$ python -q
>>> import numpy as np
>>> import numpy.linalg as la
>>> np.set_printoptions(suppress=True, linewidth=100)
>>> arr = np.array([[3, 1, 1, 3, 1],
...     [1, 2, 0, 0, 0],
...     [3, 0, 0, 3, 2],
...     [3, 0, 3, 0, 1],
...     [2, 0, 1, 0, 0],
...     [6, 7, 1, 3, 1]])
>>> rng = np.random.default_rng(48)
>>> A2 = arr + rng.integers(-2, 3, (6, 3)) @ rng.integers(-2, 3, (3, 5))
>>> A2
array([[ 1,  4, -3,  9,  4],
       [-1,  1,  0, -2, -1],
       [ 1, -3, -2,  3, -1],
       [ 5, -7,  7, -8, -6],
       [ 0,  3,  1,  0,  3],
       [ 6,  4,  2,  0, -2]])
>>> np.abs(A2 - arr).sum(axis=1)
array([18,  6, 10, 28,  8, 10])
>>> la.matrix_rank(A2 - arr, tol=1e-8)
np.int64(3)
>>> A2 = np.c_[arr[:, :1] @ np.array([[-9]]), np.array([-9, -9, 1, -5, 6, 0])]
>>> A2
array([[-27,  -9],
       [ -9,  -9],
       [-27,   1],
       [-27,  -5],
       [-18,   6],
       [-54,   0]])
>>> np.round(la.norm(la.qr(arr)[0].T @ A2, axis=0) ** 2 / ((A2 ** 2).sum(axis=0) + 1e-12), 3)
array([1.   , 0.474])
>>> la.matrix_rank(A2)
np.int64(2)
>>> np.round(la.norm(A2 - arr @ la.lstsq(arr, A2)[0], axis=0), 3) + 0
array([ 0.   , 10.854])
>>> np.round(la.lstsq(arr, A2[:, 0])[0], 3) + 0
array([-9.,  0.,  0.,  0.,  0.])
>>> vec = np.array([0, 0, 0, -2, -1])
>>> rhs = arr @ vec
>>> np.round(la.lstsq(arr, rhs)[0], 3) + 0
array([ 0.,  0.,  0., -2., -1.])
>>> print(np.round(la.solve(arr.T @ arr, arr.T @ rhs), 3) + 0)
[ 0.  0.  0. -2. -1.]
>>> rhs = rhs + 0.02 * rng.normal(size=6)
>>> rhs.round(3)
array([-6.983,  0.022, -7.991, -1.009, -0.002, -7.002])
>>> coef, *_ = la.lstsq(arr, rhs)
>>> np.round(arr.T @ (rhs - arr @ coef), 3) + 0
array([0., 0., 0., 0., 0.])
>>> coef.round(3) + 0
array([ 0.   , -0.001, -0.002, -1.995, -1.003])
>>> round(la.norm(rhs - arr @ coef), 3)
np.float64(0.026)
>>> coef.round()
array([ 0., -0., -0., -2., -1.])
>>> th = np.radians(90)
>>> R = np.eye(5)
>>> R[4, 4] = R[1, 1] = np.cos(th)
>>> R[4, 1], R[1, 4] = -np.sin(th), np.sin(th)
>>> print(R.round(3) + 0)
[[ 1.  0.  0.  0.  0.]
 [ 0.  0.  0.  0.  1.]
 [ 0.  0.  1.  0.  0.]
 [ 0.  0.  0.  1.  0.]
 [ 0. -1.  0.  0.  0.]]
>>> A2 = arr @ R.T
>>> np.allclose(arr @ arr.T, A2 @ A2.T)
True
>>> A = np.load("x.npy")
>>> A.round(3)
array([[ 0.066,  0.   , -0.249],
       [ 0.   ,  0.   ,  0.   ],
       [-0.249,  0.   ,  0.934]])
>>> # column 2 is much longer than the rest
>>> Uu, sig, vt = la.svd(A)
>>> evecs = vt[:(sig > 1e-8).sum()]
>>> vec = A[1] + -3 * A[0] + rng.integers(2) * np.eye(3)[2]
>>> vec.round(3)
array([-0.199,  0.   ,  1.747])
>>> print(la.matrix_rank(np.vstack([A, vec])))
2
>>> np.round(evecs.T @ evecs, 3)
array([[ 0.066,  0.   , -0.249],
       [ 0.   ,  0.   ,  0.   ],
       [-0.249,  0.   ,  0.934]])
>>> A2 = np.array([[1, 3], [2, 2]])
>>> basis = np.kron(A2, A)
>>> basis.shape
(6, 6)
>>> print(basis.round(3))
[[ 0.066  0.    -0.249  0.199  0.    -0.747]
 [ 0.     0.     0.     0.     0.     0.   ]
 [-0.249  0.     0.934 -0.747  0.     2.801]
 [ 0.133  0.    -0.498  0.133  0.    -0.498]
 [ 0.     0.     0.     0.     0.     0.   ]
 [-0.498  0.     1.867 -0.498  0.     1.867]]
>>> la.matrix_rank(basis)
np.int64(2)
>>> round(float(la.norm(basis, 2)), 3), round(la.norm(A2, 2) * la.norm(A, 2), 3)
(4.131, np.float64(4.131))
>>> feats = 0.2 ** np.abs(np.subtract.outer(np.arange(7), np.arange(7)))
>>> print(feats.round(3) + 0)
[[1.    0.2   0.04  0.008 0.002 0.    0.   ]
 [0.2   1.    0.2   0.04  0.008 0.002 0.   ]
 [0.04  0.2   1.    0.2   0.04  0.008 0.002]
 [0.008 0.04  0.2   1.    0.2   0.04  0.008]
 [0.002 0.008 0.04  0.2   1.    0.2   0.04 ]
 [0.    0.002 0.008 0.04  0.2   1.    0.2  ]
 [0.    0.    0.002 0.008 0.04  0.2   1.   ]]
>>> cov = feats.T @ feats
>>> np.round(la.eigvalsh(cov)[::-1], 3)
array([2.071, 1.655, 1.22 , 0.886, 0.665, 0.534, 0.466])
>>> np.round(np.diag(cov), 3)
array([1.042, 1.082, 1.083, 1.083, 1.083, 1.082, 1.042])
>>> la.matrix_rank(cov)
np.int64(7)
>>> round(float(np.trace(cov)), 3), round((feats ** 2).sum(), 3)
(7.497, np.float64(7.497))
>>> M = np.load("w.npy")
>>> M
array([[ 3.747,  6.346,  9.101,  0.049,  3.567],
       [ 4.417,  7.187,  8.183,  0.585,  3.086],
       [ 1.7  ,  6.245,  7.443,  0.546,  3.678],
       [ 3.057,  5.907,  8.085,  1.352,  2.425],
       [ 4.019,  5.807,  9.833,  1.309,  1.877],
       [ 1.955,  6.275,  9.714, -0.983,  4.213],
       [ 3.137,  5.239,  8.046,  1.572,  0.462],
       [ 2.944,  5.228,  9.167, -0.604,  3.204],
       [ 2.519,  5.921,  9.656,  0.295,  4.312],
       [ 0.885,  6.229,  9.098,  0.478,  0.964],
       [ 2.794,  5.261,  8.029, -1.195,  3.122],
       [ 3.122,  6.324,  9.118, -1.651,  2.168],
       [ 2.643,  4.601,  9.436, -1.116,  2.366],
       [ 2.191,  6.601,  7.44 , -1.263,  1.422],
       [ 2.509,  4.329,  9.297,  0.056,  2.874],
       [ 4.307,  5.237, 10.413, -0.024,  3.627],
       [ 2.259,  7.333,  7.488, -0.315,  1.881],
       [ 3.921,  7.508,  9.908,  0.304,  2.616],
       [ 3.305,  5.258, 11.392, -0.475,  3.437],
       [ 3.407,  5.879,  8.934,  0.425,  2.214]])
>>> A2 = np.c_[M[:, :1] @ np.array([[6]]), np.array([-5, 8, 8, 2, -9, 9, 4, 1, -8, -4, -9, 2, 8, 7, 9, 9, 0, -4, -7, -8])]
>>> A2.round(3)
array([[22.482, -5.   ],
       [26.502,  8.   ],
       [10.2  ,  8.   ],
       [18.342,  2.   ],
       [24.114, -9.   ],
       [11.73 ,  9.   ],
       [18.822,  4.   ],
       [17.664,  1.   ],
       [15.114, -8.   ],
       [ 5.31 , -4.   ],
       [16.764, -9.   ],
       [18.732,  2.   ],
       [15.858,  8.   ],
       [13.146,  7.   ],
       [15.054,  9.   ],
       [25.842,  9.   ],
       [13.554,  0.   ],
       [23.526, -4.   ],
       [19.83 , -7.   ],
       [20.442, -8.   ]])
>>> np.round(la.norm(A2 - M @ la.lstsq(M, A2)[0], axis=0), 3) + 0
array([ 0.   , 29.388])
>>> print(la.matrix_rank(A2))
2
>>> la.matrix_rank(np.c_[M, A2])
np.int64(6)
